>>> import numpy as np
>>> import numpy.linalg as la
>>> np.set_printoptions(precision=3, suppress=True, linewidth=160)
>>> rd = lambda a: np.round(a, 3) + 0
>>> E = np.loadtxt("arr.csv", delimiter=",")
>>> print(E)
[[ 1.824  1.019 -0.483  1.449  1.239  0.242  2.313 -0.978  1.841 -0.604  0.961 -1.204  4.713 -0.976  0.789]
 [-0.477  1.007 -4.167  0.907 -0.56   1.123 -1.985  0.804 -0.888  0.238  3.511  1.527 -1.251  1.628  0.785]
 [-1.27  -1.757  3.346  0.681  2.473  1.951  0.43   4.189 -0.752 -1.548  2.593  0.126  0.11   0.376  0.345]
 [-0.326 -1.072 -2.13   2.153 -2.388 -2.576  1.623  1.208  2.223  4.241  4.838 -0.798 -1.154  0.737 -1.732]
 [ 2.532  4.794  0.991 -0.264  0.445  0.581 -1.683  1.672 -0.571  1.889 -1.073 -0.553 -0.365  3.255 -1.603]
 [-0.474  0.519 -1.119  0.754  0.172 -2.961  2.492  0.842 -1.434 -3.35   1.821  3.64   0.314  1.527 -0.422]
 [-2.194  1.974  0.355  1.275 -2.01   0.332 -0.351  0.241 -2.679  0.365 -2.864  1.129  1.162 -2.998 -0.769]
 [-1.906  3.121  1.682 -1.031  2.509  2.893  1.067 -2.146  0.3    2.221  2.214  1.01  -2.169  1.921  0.622]]
>>> out = E / np.sqrt((E ** 2).mean(axis=1, keepdims=True))
>>> print(la.matrix_rank(out) == la.matrix_rank(E))
True
>>> print(rd(la.norm(out, axis=1)))
[3.873 3.873 3.873 3.873 3.873 3.873 3.873 3.873]
>>> out = np.array([[-2, 2, -2],
...     [1, -1, 1],
...     [0, 2, -2],
...     [-2, 2, 2],
...     [-1, -1, -1],
...     [1, -1, 1],
...     [2, -2, -1],
...     [-1, -1, -2],
...     [-1, 1, 0],
...     [0, -1, -2],
...     [2, 1, 2],
...     [-1, 2, 0],
...     [0, 2, 1],
...     [0, 0, 1],
...     [1, 1, 1]])
>>> print(rd(np.einsum("ij,ij->i", E, E)))
[44.513 45.925 53.988 78.705 55.258 50.484 42.511 57.4  ]
>>> print(la.matrix_rank(E @ out))
3
>>> rng = np.random.default_rng(9721)
>>> W0 = np.array([[1, 3, 3, 3, 3, -1, -2, 3, -2, -2, -3, 2, 1, -1, -2],
...     [-1, -2, -1, 3, 0, -3, 1, -3, -1, -3, 1, 2, 3, -3, 1],
...     [-3, 3, -1, 0, 0, -1, 1, -2, -3, 3, 2, 1, 1, -3, 1],
...     [-3, 3, -2, 2, -3, -2, 3, -3, -1, -3, 1, -3, -3, -2, -3],
...     [-2, 2, 0, -2, -3, -3, 1, -3, -2, -3, 0, -2, 1, -2, -2],
...     [1, 0, 3, 1, -3, -2, 0, -2, 1, -3, -2, 3, -3, -3, -2],
...     [0, 0, -3, -2, 3, -2, 1, 2, -1, -3, -3, -1, -2, 3, -3],
...     [-2, 0, -3, 3, 2, -3, 2, -2, -2, 1, 3, 1, 3, -3, -3],
...     [3, -1, 3, 3, -2, 3, -1, 2, 1, 3, 1, -2, -3, -1, -1],
...     [3, 0, 1, -2, 3, -3, -2, -3, 3, -1, 1, -1, 3, 2, 2],
...     [-2, -1, -3, -2, 0, 3, -1, -3, 2, 2, -3, 0, 1, 0, 0]]) * (rng.random((11, 15)) < 0.3)
>>> print(W0)
[[ 0  0  0  0  3  0  0  0  0 -2 -3  0  1  0  0]
 [-1  0 -1  3  0  0  1  0  0 -3  0  2  3 -3  1]
 [ 0  0  0  0  0  0  1  0  0  0  0  0  1  0  0]
 [-3  0  0  0  0  0  0  0  0  0  0 -3  0  0  0]
 [-2  0  0 -2 -3  0  0  0  0  0  0  0  0  0  0]
 [ 1  0  0  0 -3  0  0  0  0  0  0  0  0 -3 -2]
 [ 0  0  0  0  0  0  0  0  0  0  0  0  0  0  0]
 [-2  0  0  0  0  0  0 -2 -2  0  0  1  0  0 -3]
 [ 3  0  3  0 -2  3 -1  0  0  0  1 -2  0 -1  0]
 [ 0  0  0 -2  0 -3 -2 -3  0  0  0 -1  3  0  2]
 [ 0 -1  0 -2  0  0  0 -3  0  2  0  0  0  0  0]]
>>> vec = np.array([0, 2, 0, 2, 0, 1, 0, 1, 2, 2, 2, 1, 1, 1, 0])
>>> print(np.sign((W0 @ vec).round(6)))
[-1  1  1 -1 -1 -1  0 -1  1 -1 -1]
>>> print(W0 @ np.ones(15))
[-1.  2.  2. -6. -7. -7.  0. -8.  4. -6. -4.]
>>> print(W0 @ (2 * vec))
[-18   4   2  -6  -8  -6   0 -10   4 -16 -10]
>>> out = np.array([[3, -6],
...     [8, -9],
...     [-3, -4],
...     [5, -6],
...     [-6, 2],
...     [-2, 9],
...     [8, 9],
...     [-1, -6],
...     [-9, 0],
...     [1, 6],
...     [8, -3],
...     [-8, 6],
...     [2, -1],
...     [-5, 2],
...     [5, 5]])
>>> print(la.matrix_rank(W0 @ out))
2
>>> print(la.matrix_rank(np.vstack([W0, out.T])))
12
>>> print(np.einsum("ij->j", W0))
[-4 -1  2 -3 -5  0 -1 -8 -2 -3 -2 -3  8 -7 -2]
>>> print(np.vstack([W0, out.T]).shape)
(13, 15)
>>> print(W0 @ out)
[[-42   2]
 [ 30  -9]
 [ 10   8]
 [ 15   0]
 [  2  18]
 [ 26 -28]
 [  0   0]
 [ -9  15]
 [ 27 -33]
 [  7 -14]
 [-13  51]]
